>>> import numpy as np
>>> from numpy import linalg as LA
>>> np.set_printoptions(precision=1, suppress=True, linewidth=200, floatmode="fixed")
>>> feats = np.array([[-1, -2, -1, 1], [0, -1, 0, 2], [0, -1, 0, 2]])
>>> np.abs(np.diag(LA.qr(feats)[1])) > 1e-9
array([ True,  True, False])
>>> round(float(np.trace(LA.pinv(feats) @ feats)), 1)
2.0
>>> Uu, s, Vh = LA.svd(feats)
>>> vecs = Vh[:(s > 1e-8).sum()]
>>> rng = np.random.default_rng(220656)
>>> x = feats[1] + 2 * feats[2] + rng.integers(2) * np.eye(4)[0]
>>> x
array([ 0.0, -3.0,  0.0,  6.0])
>>> np.allclose(vecs.T @ vecs @ x, x)
True
>>> vecs.T @ vecs
array([[ 0.3,  0.3,  0.3,  0.2],
       [ 0.3,  0.6,  0.3, -0.2],
       [ 0.3,  0.3,  0.3,  0.2],
       [ 0.2, -0.2,  0.2,  0.9]])
>>> other = feats / np.sqrt((feats ** 2).mean(axis=1, keepdims=True))
>>> LA.norm(other, axis=1)
array([2.0, 2.0, 2.0])
>>> feats - feats.mean(axis=1, keepdims=True)
array([[-0.2, -1.2, -0.2,  1.8],
       [-0.2, -1.2, -0.2,  1.8],
       [-0.2, -1.2, -0.2,  1.8]])
>>> other[2]
array([ 0.0, -0.9,  0.0,  1.8])
>>> u, v = feats[2], feats[0]
>>> u @ u
np.int64(5)
>>> pr = (u @ v) / (u @ u) * u
>>> round((v - pr) @ u, 1)
np.float64(-0.0)
>>> other = feats / LA.norm(feats, axis=1, keepdims=True)
>>> cov = other @ other.T
>>> cov[0]
array([1.0, 0.7, 0.7])
>>> np.argwhere(np.triu(np.abs(cov) > 0.95, 1))
array([[1, 2]])
>>> LA.norm(other, axis=1)
array([1.0, 1.0, 1.0])
>>> arr = np.array([[1.0, -2.0, -2.0], [-2.0, -2.0, 1.0], [-2.0, 1.0, -2.0]])
>>> # symmetric, so the eigenvalues are real
>>> other = arr + rng.integers(-2, 3, (3, 1)) @ rng.integers(-2, 3, (1, 3))
>>> other
array([[ 3.0,  2.0, -2.0],
       [-2.0, -2.0,  1.0],
       [-1.0,  3.0, -2.0]])
>>> other - arr
array([[2.0, 4.0, 0.0],
       [0.0, 0.0, 0.0],
       [1.0, 2.0, 0.0]])
>>> np.abs(other - arr).sum(axis=1)
array([6.0, 0.0, 3.0])
>>> np.round(LA.svd(other - arr, compute_uv=False), 1) + 0
array([5.0, 0.0, 0.0])
>>> np.all(LA.eigvalsh(arr) > 0)
np.False_
>>> round(LA.eigvalsh(arr).min(), 1)
np.float64(-3.0)
>>> W0 = np.load("x.npy")
>>> W0
array([[1.0, 0.7, 0.5],
       [0.7, 1.0, 0.7],
       [0.5, 0.7, 1.0]])
>>> # equal to its transpose
>>> P = np.triu(np.array([[1, 3, 2], [0, 3, 2], [3, 2, 3]]), 1) + np.eye(3)
>>> other = P @ W0 @ LA.inv(P)
>>> round(LA.det(other), 1)
np.float64(0.3)
>>> w, vecs = LA.eig(arr)
>>> np.sort(LA.eigvals(arr @ arr))
array([9.0, 9.0, 9.0])
>>> w
array([ 3.0, -3.0, -3.0])
>>> np.round(arr @ vecs[:, 0] - w[0] * vecs[:, 0], 1) + 0
array([0.0, 0.0, 0.0])
>>> np.sort(LA.eigvals(LA.inv(arr)))
array([-0.3, -0.3,  0.3])
>>> x = np.array([1, -2, -1])
>>> W0 @ (2 * x)
array([-1.8, -4.0, -3.8])
>>> W0 @ np.ones(3)
array([2.2, 2.4, 2.2])
>>> (W0 * x).sum(axis=1)
array([-0.9, -2.0, -1.9])
>>> W0 * x
array([[ 1.0, -1.4, -0.5],
       [ 0.7, -2.0, -0.7],
       [ 0.5, -1.4, -1.0]])
>>> np.allclose(W0 @ W0.T, W0.T @ W0)
True
>>> np.sort(np.abs(LA.eigvals(W0)))
array([0.2, 0.5, 2.3])
>>> np.allclose(W0, W0.T)
True
>>> LA.matrix_power(W0, 3)
array([[3.7, 4.0, 3.6],
       [4.0, 4.4, 4.0],
       [3.6, 4.0, 3.7]])
>>> round(np.abs(LA.eigvals(W0)).max(), 1)
np.float64(2.3)
>>> W0 @ W0
array([[1.7, 1.8, 1.5],
       [1.8, 2.0, 1.7],
       [1.5, 1.7, 1.7]])
>>> (W0 - W0.T) / 2
array([[0.0, 0.0, 0.0],
       [0.0, 0.0, 0.0],
       [0.0, 0.0, 0.0]])
>>> np.round(LA.det(W0), 1)
np.float64(0.3)
>>> np.trace(W0)
np.float64(3.0)
>>> L = LA.cholesky(W0)
>>> LA.eigvalsh(W0).min() > 0
np.True_
>>> round(np.prod(np.diag(L)) ** 2, 1), round(float(LA.det(W0)), 1)
(np.float64(0.3), 0.3)
>>> L @ L.T
array([[1.0, 0.7, 0.5],
       [0.7, 1.0, 0.7],
       [0.5, 0.7, 1.0]])
>>> np.diag(L) ** 2
array([1.0, 0.5, 0.5])
>>> L
array([[1.0, 0.0, 0.0],
       [0.7, 0.7, 0.0],
       [0.5, 0.5, 0.7]])
>>> A = np.load("case5.npy")
>>> A
array([[-1.0,  1.0,  0.0,  0.0],
       [ 0.0, -1.0,  1.0,  0.0],
       [ 0.0,  0.0, -1.0,  1.0],
       [ 0.0,  0.0,  0.0, -1.0]])
>>> x = np.array([0, 2, 2])
>>> h1 = np.maximum(W0 @ x, 0)
>>> np.maximum(W0 @ x, 0) - np.maximum(-W0 @ x, 0)
array([2.4, 3.4, 3.4])
>>> np.tanh(W0 @ x)
array([1.0, 1.0, 1.0])
>>> W0.T @ h1
array([6.5, 7.5, 7.0])
>>> h1
array([2.4, 3.4, 3.4])
>>> z = rng.permutation(3)
>>> other = arr[:, z] * rng.choice([-1, 1], 3)
>>> other
array([[-1.0, -2.0, -2.0],
       [ 2.0, -2.0,  1.0],
       [ 2.0,  1.0, -2.0]])
>>> Uu, _, Vh = LA.svd(arr.T @ other)
>>> Uu @ Vh
array([[-1.0,  0.0,  0.0],
       [ 0.0,  1.0,  0.0],
       [ 0.0,  0.0,  1.0]])
>>> LA.lstsq(arr, other)[0]
array([[-1.0,  0.0,  0.0],
       [ 0.0,  1.0,  0.0],
       [ 0.0,  0.0,  1.0]])
>>> np.allclose(other, other.T)
False
>>> round(LA.det(other), 1)
np.float64(-27.0)
>>> np.sort(np.abs(LA.eigvals(other)))
array([3.0, 3.0, 3.0])
>>> X = np.load("sample13.npy")
>>> X
array([[-4,  4,  5],
       [ 0, -2, -5],
       [ 0,  0,  5]])
>>> # triangular, det is the product of the diagonal
>>> u, v = X[0], X[2]
>>> u @ u
np.int64(57)
>>> pr = (u @ v) / (u @ u) * u
>>> round(LA.norm(u + v) ** 2 + LA.norm(u - v) ** 2, 1)
np.float64(164.0)
>>> pr
array([-1.8,  1.8,  2.2])
>>> np.outer(u, v)
array([[  0,   0, -20],
       [  0,   0,  20],
       [  0,   0,  25]])
>>> v - pr
array([ 1.8, -1.8,  2.8])
>>> round(float(LA.det(X[::-1])), 1)
-40.0
>>> np.einsum("ij,ji->", X, X)
np.int64(45)
>>> np.round(LA.det(2 * X), 1), np.round(LA.det(X), 1)
(np.float64(320.0), np.float64(40.0))
>>> mat = np.array([[30.0, 39.9, 44.9, 20.2],
...     [-5.6, -8.4, -9.0, -4.4],
...     [18.0, 24.4, 26.8, 12.4]])
>>> np.argsort(-LA.norm(mat, axis=0).round(6), kind="stable")[:3]
array([2, 1, 0])
>>> round(LA.norm(mat, 2) / LA.norm(mat), 1)
np.float64(1.0)
>>> [round(float(x), 1) for x in LA.svd(mat, compute_uv=False)[:3]]
[83.1, 0.7, 0.3]
>>> LA.cond(mat) > 100
np.True_
>>> other = np.array([[4, -4], [5, 0]])
>>> cent = np.kron(other, mat)
>>> np.round(LA.norm(cent, 2), 1), round(LA.norm(other, 2) * LA.norm(mat, 2), 1)
(np.float64(580.7), np.float64(580.7))
>>> x = np.array([2, 0, -2, -2])
>>> h1 = np.maximum(mat @ x, 0)
>>> np.tanh(mat @ x)
array([-1.0,  1.0, -1.0])
>>> round(LA.norm(mat, 1), 1), np.round(LA.norm(mat, np.inf), 1)
(np.float64(80.7), np.float64(135.0))
>>> round(LA.norm(mat[0] - mat[1]), 1)
np.float64(84.3)
>>> round(float(LA.norm(mat[0], 1)), 1), round(LA.norm(mat[0], np.inf), 1)
(135.0, np.float64(44.9))
>>> round(LA.norm(mat, "nuc"), 1)
np.float64(84.1)
>>> round(LA.norm(mat) ** 2 / LA.norm(mat, 2) ** 2, 1)
np.float64(1.0)
>>> other = mat / LA.norm(mat, axis=1, keepdims=True)
>>> cov = other @ other.T
>>> (cov - 2 * np.eye(3)).round(6).argmax(axis=1)
array([2, 0, 0])
>>> np.argwhere(np.triu(np.abs(cov) > 0.95, 1))
array([[0, 1],
       [0, 2],
       [1, 2]])
>>> (np.abs(cov) > 0.9).astype(int)
array([[1, 1, 1],
       [1, 1, 1],
       [1, 1, 1]])
>>> m1 = np.array([[0.6, -0.2], [-0.1, 0.5], [2.5, 1.1]])
>>> m1
array([[ 0.6, -0.2],
       [-0.1,  0.5],
       [ 2.5,  1.1]])
>>> th = np.radians(72)
>>> r_ = np.eye(2)
>>> r_[1, 1] = r_[0, 0] = np.cos(th)
>>> r_[1, 0], r_[0, 1] = -np.sin(th), np.sin(th)
>>> r_
array([[ 0.3,  1.0],
       [-1.0,  0.3]])
>>> other = m1 @ r_.T
>>> np.abs(other - m1).max(axis=0)
array([0.7, 3.1])
>>> np.allclose(m1 @ m1.T, other @ other.T)
True
>>> np.allclose(LA.norm(m1, axis=1), LA.norm(other, axis=1))
True
>>> LA.svd(m1, compute_uv=False), LA.svd(other, compute_uv=False)
(array([2.8, 0.7]), array([2.8, 0.7]))
>>> mat.reshape(-1, 2)
array([[30.0, 39.9],
       [44.9, 20.2],
       [-5.6, -8.4],
       [-9.0, -4.4],
       [18.0, 24.4],
       [26.8, 12.4]])
>>> mat.ravel(order="F")
array([30.0, -5.6, 18.0, 39.9, -8.4, 24.4, 44.9, -9.0, 26.8, 20.2, -4.4, 12.4])
>>> t3 = mat.reshape(3, 2, -1)
>>> np.einsum("ihd,ihd->ih", t3, t3)
array([[2492.0, 2424.0],
       [ 101.9,  100.4],
       [ 919.4,  872.0]])
>>> t3.sum(axis=1)
array([[ 74.9,  60.1],
       [-14.6, -12.8],
       [ 44.8,  36.8]])
>>> other = np.c_[m1[:, :1] @ np.array([[0]]), np.array([2, 1, 1])]
>>> other
array([[0.0, 2.0],
       [0.0, 1.0],
       [0.0, 1.0]])
>>> LA.norm(other - m1 @ LA.lstsq(m1, other)[0], axis=0)
array([0.0, 2.0])
>>> LA.matrix_rank(np.c_[m1, other])
np.int64(3)
>>> M = np.loadtxt("mat.csv", delimiter=",")
>>> M
array([[ 2.0,  4.0,  2.0,  4.0],
       [ 1.0, -2.0,  1.0, -2.0],
       [ 2.0,  4.0,  2.0,  4.0],
       [ 1.0, -2.0,  1.0, -2.0]])
>>> # columns 0 and 2 are equal
>>> x = np.array([-3, 4])
>>> y = m1 @ x
>>> y
array([-2.6,  2.3, -3.1])
>>> np.round(LA.pinv(m1) @ m1, 1) + 0
array([[1.0, 0.0],
       [0.0, 1.0]])
>>> y = y + 0.3 * rng.normal(size=3)
>>> y
array([-2.5,  2.2, -3.3])
>>> b, *_ = LA.lstsq(m1, y)
>>> np.round(m1.T @ (y - m1 @ b), 1) + 0
array([0.0, 0.0])
